$ ipython --no-banner

In [1]: import numpy as np

In [2]: np.set_printoptions(suppress=True, linewidth=100)

In [3]: def rd(a):
   ...:     return np.round(a, 3) + 0
   ...: 

In [4]: A = np.load("data.npy")

In [5]: A
Out[5]: 
array([[-2.,  0., -3.,  0.,  0.,  0.,  0.,  0.,  0.,  0., -3.,  0.,  0.,  0.],
       [ 0., -2.,  0.,  0.,  0., -3.,  0.,  0.,  0., -3.,  0., -3.,  0., -3.],
       [-3.,  0., -2.,  0.,  0.,  0.,  0.,  0.,  0.,  0., -3.,  0.,  0.,  0.],
       [ 0.,  0.,  0., -2., -3.,  0., -3., -3., -3.,  0.,  0.,  0., -3.,  0.],
       [ 0.,  0.,  0., -3., -2.,  0., -3., -3., -3.,  0.,  0.,  0., -3.,  0.],
       [ 0., -3.,  0.,  0.,  0., -2.,  0.,  0.,  0., -3.,  0., -3.,  0., -3.],
       [ 0.,  0.,  0., -3., -3.,  0., -2., -3., -3.,  0.,  0.,  0., -3.,  0.],
       [ 0.,  0.,  0., -3., -3.,  0., -3., -2., -3.,  0.,  0.,  0., -3.,  0.],
       [ 0.,  0.,  0., -3., -3.,  0., -3., -3., -2.,  0.,  0.,  0., -3.,  0.],
       [ 0., -3.,  0.,  0.,  0., -3.,  0.,  0.,  0., -2.,  0., -3.,  0., -3.],
       [-3.,  0., -3.,  0.,  0.,  0.,  0.,  0.,  0.,  0., -2.,  0.,  0.,  0.],
       [ 0., -3.,  0.,  0.,  0., -3.,  0.,  0.,  0., -3.,  0., -2.,  0., -3.],
       [ 0.,  0.,  0., -3., -3.,  0., -3., -3., -3.,  0.,  0.,  0., -2.,  0.],
       [ 0., -3.,  0.,  0.,  0., -3.,  0.,  0.,  0., -3.,  0., -3.,  0., -2.]])

In [6]: def softmax(z):
   ...:     e = np.exp(z - z.max(axis=-1, keepdims=True))
   ...:     return e / e.sum(axis=-1, keepdims=True)
   ...: 

In [7]: rd(softmax(A).sum(axis=1))
Out[7]: array([1., 1., 1., 1., 1., 1., 1., 1., 1., 1., 1., 1., 1., 1.])

In [8]: rd(softmax(10 * A[0]))
Out[8]: 
array([0.   , 0.091, 0.   , 0.091, 0.091, 0.091, 0.091, 0.091, 0.091, 0.091, 0.   , 0.091, 0.091,
       0.091])

In [9]: S = A @ A.T / np.sqrt(14)

In [10]: softmax(S).round(6).argmax(axis=1)
Out[10]: array([ 0,  1,  2,  3,  4,  5,  6,  7,  8,  9, 10, 11, 12, 13])

In [11]: rd(softmax(S)[0] @ A)
Out[11]: 
array([-2.574, -0.015, -2.665, -0.019, -0.019, -0.015, -0.019, -0.019, -0.019, -0.015, -2.665,
       -0.015, -0.019, -0.015])
